In [1]: import numpy as np

In [2]: np.set_printoptions(precision=2, suppress=True, linewidth=100)

In [3]: rd = lambda a: np.round(a, 2) + 0

In [4]: feats = np.load("data.npy")

In [5]: feats
Out[5]: 
array([[  3,  -3,   4,   5],
       [ -1,   5,   3,   2],
       [  4,  -4, -12,   3],
       [  1,   3,   2,  32]])

In [6]: hat = np.triu(np.array([[-3, -2, -6, -7], [-8, 3, -7, -9], [-9, 3, 6, 4], [-4, 2, -4, -9]]), 1) + np.eye(4)

In [7]: out = hat @ feats @ np.linalg.inv(hat)

In [8]: rd(np.poly(out))
Out[8]: array([    1.,   -28.,  -233.,  2941., -5708.])

In [9]: np.trace(out), np.trace(feats)
Out[9]: (np.float64(28.0), np.int64(28))

In [10]: np.linalg.matrix_rank(out)
Out[10]: np.int64(4)

In [11]: rd(np.linalg.det(out))
Out[11]: np.float64(-5708.0)

In [12]: hat @ feats - feats @ hat
Out[12]: 
array([[ -29.,   -1.,   49., -268.],
       [ -37.,   -1.,   95., -283.],
       [   4.,   20.,    4.,  168.],
       [   0.,    2.,   27.,   26.]])

In [13]: np.allclose(feats, feats.T)
Out[13]: False

In [14]: np.linalg.matrix_power(feats, 3)
Out[14]: 
array([[  165,   459,   839,  5802],
       [  -10,   410,   498,  2507],
       [  576,  -188, -1745,  2671],
       [ 1273,  3291,  1906, 33871]])

In [15]: (feats + feats.T) / 2
Out[15]: 
array([[  3. ,  -2. ,   4. ,   3. ],
       [ -2. ,   5. ,  -0.5,   2.5],
       [  4. ,  -0.5, -12. ,   2.5],
       [  3. ,   2.5,   2.5,  32. ]])

In [16]: rd(np.sort(np.abs(np.linalg.eigvals(feats))))
Out[16]: array([ 2.67,  5.26, 12.48, 32.55])

In [17]: out = np.array([[-4, -8], [-1, 1], [-6, 6], [1, 8]])

In [18]: np.einsum("ij->j", feats)
Out[18]: array([ 7,  1, -3, 42])

In [19]: np.einsum("ik,kj->ji", feats, out)
Out[19]: 
array([[-28, -17,  63,  13],
       [ 37,  47, -84, 263]])

In [20]: np.linalg.matrix_rank(np.vstack([feats, out.T]))
Out[20]: np.int64(4)

In [21]: feats @ out
Out[21]: 
array([[-28,  37],
       [-17,  47],
       [ 63, -84],
       [ 13, 263]])
